% ipython --no-banner

In [1]: import numpy as np

In [2]: import numpy.linalg as la

In [3]: np.set_printoptions(suppress=True, linewidth=200)

In [4]: rd = lambda a: np.round(a, 2) + 0

In [5]: E = np.load("data.npy")

In [6]: E
Out[6]: 
array([[2, 0, 1, 1, 3, 0],
       [0, 2, 0, 1, 1, 3],
       [3, 0, 2, 0, 1, 1],
       [1, 3, 0, 2, 0, 1],
       [1, 1, 3, 0, 2, 0],
       [0, 1, 1, 3, 0, 2]])

In [7]: other = np.array([[3, 2, 1], [2, 0, 0], [1, 1, 0], [1, 3, 2], [0, 3, 2], [3, 0, 1]])

In [8]: np.einsum("ij->j", E)
Out[8]: array([7, 7, 7, 7, 7, 7])

In [9]: other.T @ E.T
Out[9]: 
array([[ 8, 14, 14, 14,  8, 12],
       [17,  6, 11,  8, 11, 10],
       [10,  7,  6,  6,  5,  8]])

In [10]: E @ other
Out[10]: 
array([[ 8, 17, 10],
       [14,  6,  7],
       [14, 11,  6],
       [14,  8,  6],
       [ 8, 11,  5],
       [12, 10,  8]])

In [11]: print(la.matrix_rank(E @ other))
3

In [12]: J = np.load("w.npy")

In [13]: J
Out[13]: 
array([[ 2.,  2., -1., -1.,  0.],
       [ 0.,  2.,  2., -1.,  0.],
       [-2.,  2.,  1.,  0.,  0.],
       [ 1.,  1.,  2., -1.,  0.],
       [ 0.,  0.,  0.,  0., -5.]])

In [14]: (J != 0).astype(int)
Out[14]: 
array([[1, 1, 1, 1, 0],
       [0, 1, 1, 1, 0],
       [1, 1, 1, 0, 0],
       [1, 1, 1, 1, 0],
       [0, 0, 0, 0, 1]])

In [15]: q, R = la.qr(J)

In [16]: rd(np.abs(np.diag(R)))
Out[16]: array([3.  , 3.59, 2.56, 0.07, 5.  ])

In [17]: rd(R)
Out[17]: 
array([[-3.  , -0.33,  0.67,  1.  ,  0.  ],
       [ 0.  , -3.59, -1.73,  1.3 ,  0.  ],
       [ 0.  ,  0.  ,  2.56, -0.55,  0.  ],
       [ 0.  ,  0.  ,  0.  ,  0.07,  0.  ],
       [ 0.  ,  0.  ,  0.  ,  0.  , -5.  ]])

In [18]: np.trace(q @ q.T)
Out[18]: np.float64(5.0)

In [19]: print(rd(q @ R))
[[ 2.  2. -1. -1.  0.]
 [ 0.  2.  2. -1.  0.]
 [-2.  2.  1.  0.  0.]
 [ 1.  1.  2. -1.  0.]
 [ 0.  0.  0.  0. -5.]]

In [20]: q.shape, R.shape
Out[20]: ((5, 5), (5, 5))

In [21]: np.allclose(R.T @ R, J.T @ J)
Out[21]: True
